$ ipython --no-banner

In [1]: import numpy as np

In [2]: np.set_printoptions(precision=3, suppress=True, linewidth=200, floatmode="fixed")

In [3]: feats = np.loadtxt("w.csv", delimiter=",")

In [4]: feats
Out[4]: 
array([[2.000, 0.000, 0.000],
       [0.000, 2.000, 0.000],
       [0.000, 0.000, 2.000]])

In [5]: np.linalg.matrix_rank(feats - feats[0, 0] * np.eye(3))
Out[5]: np.int64(0)

In [6]: np.linalg.matrix_power(feats - np.diag(np.diag(feats)), 3)
Out[6]: 
array([[0.000, 0.000, 0.000],
       [0.000, 0.000, 0.000],
       [0.000, 0.000, 0.000]])

In [7]: np.prod(np.diag(feats)), np.round(np.linalg.det(feats), 3)
Out[7]: (np.float64(8.0), np.float64(8.0))

In [8]: feats @ np.ones(3)
Out[8]: array([2.000, 2.000, 2.000])

In [9]: (feats @ feats)[0]
Out[9]: array([4.000, 0.000, 0.000])

In [10]: feats @ (-1.0) ** np.arange(3)
Out[10]: array([ 2.000, -2.000,  2.000])

In [11]: np.linalg.norm(feats, axis=1).argmax()
Out[11]: np.int64(0)

In [12]: round(float(np.linalg.norm(feats, "nuc")), 3)
Out[12]: 6.0

In [13]: round(float(np.linalg.norm(feats, 1)), 3), np.round(np.linalg.norm(feats, np.inf), 3)
Out[13]: (2.0, np.float64(2.0))

In [14]: np.linalg.norm(feats, axis=1)
Out[14]: array([2.000, 2.000, 2.000])

In [15]: np.linalg.norm(feats, axis=0)
Out[15]: array([2.000, 2.000, 2.000])

In [16]: np.round(np.linalg.norm(feats) ** 2 / np.linalg.norm(feats, 2) ** 2, 3)
Out[16]: np.float64(3.0)

In [17]: round(float(np.linalg.norm(feats[1] - feats[0])), 3)
Out[17]: 2.828

In [18]: x = np.array([-3, 1, 3])

In [19]: feats * x
Out[19]: 
array([[-6.000,  0.000,  0.000],
       [-0.000,  2.000,  0.000],
       [-0.000,  0.000,  6.000]])

In [20]: (feats * x).sum(axis=1)
Out[20]: array([-6.000,  2.000,  6.000])

In [21]: np.sign((feats @ x).round(6))
Out[21]: array([-1.000,  1.000,  1.000])

In [22]: (feats @ x).argmax()
Out[22]: np.int64(2)

In [23]: feats @ np.eye(3)[1]
Out[23]: array([0.000, 2.000, 0.000])

In [24]: np.linalg.norm(feats @ x) <= np.linalg.norm(feats, 2) * np.linalg.norm(x) + 1e-9
Out[24]: np.True_

In [25]: feats @ (2 * x)
Out[25]: array([-12.000,   4.000,  12.000])

In [26]: feats @ x
Out[26]: array([-6.000,  2.000,  6.000])

In [27]: O, r_ = np.linalg.qr(feats)

In [28]: np.abs(np.diag(r_))
Out[28]: array([2.000, 2.000, 2.000])

In [29]: O
Out[29]: 
array([[ 1.000,  0.000,  0.000],
       [-0.000,  1.000,  0.000],
       [-0.000, -0.000,  1.000]])

In [30]: O.shape, r_.shape
Out[30]: ((3, 3), (3, 3))

In [31]: out = np.array([[2, -3], [0, 2], [2, 0]])

In [32]: W0 = np.tile(out, (2, 3))

In [33]: W0
Out[33]: 
array([[ 2, -3,  2, -3,  2, -3],
       [ 0,  2,  0,  2,  0,  2],
       [ 2,  0,  2,  0,  2,  0],
       [ 2, -3,  2, -3,  2, -3],
       [ 0,  2,  0,  2,  0,  2],
       [ 2,  0,  2,  0,  2,  0]])

In [34]: def softmax(z):
    ...:     e = np.exp(z - z.max(axis=-1, keepdims=True))
    ...:     return e / e.sum(axis=-1, keepdims=True)
    ...: 

In [35]: softmax(W0).sum(axis=1)
Out[35]: array([1.000, 1.000, 1.000, 1.000, 1.000, 1.000])

In [36]: softmax(W0[0])
Out[36]: array([0.331, 0.002, 0.331, 0.002, 0.331, 0.002])

In [37]: softmax(W0[0] + -2)
Out[37]: array([0.331, 0.002, 0.331, 0.002, 0.331, 0.002])

In [38]: att = W0 @ W0.T / np.sqrt(6)

In [39]: softmax(att)[0] @ W0
Out[39]: array([ 2.000, -3.000,  2.000, -3.000,  2.000, -3.000])

In [40]: softmax(att).round(6).argmax(axis=1)
Out[40]: array([0, 1, 0, 0, 1, 0])

In [41]: np.round(softmax(att + np.triu(np.full(att.shape, -np.inf), 1)), 3) + 0
Out[41]: 
array([[1.000, 0.000, 0.000, 0.000, 0.000, 0.000],
       [0.000, 1.000, 0.000, 0.000, 0.000, 0.000],
       [0.498, 0.004, 0.498, 0.000, 0.000, 0.000],
       [0.500, 0.000, 0.000, 0.500, 0.000, 0.000],
       [0.000, 0.498, 0.004, 0.000, 0.498, 0.000],
       [0.249, 0.002, 0.249, 0.249, 0.002, 0.249]])
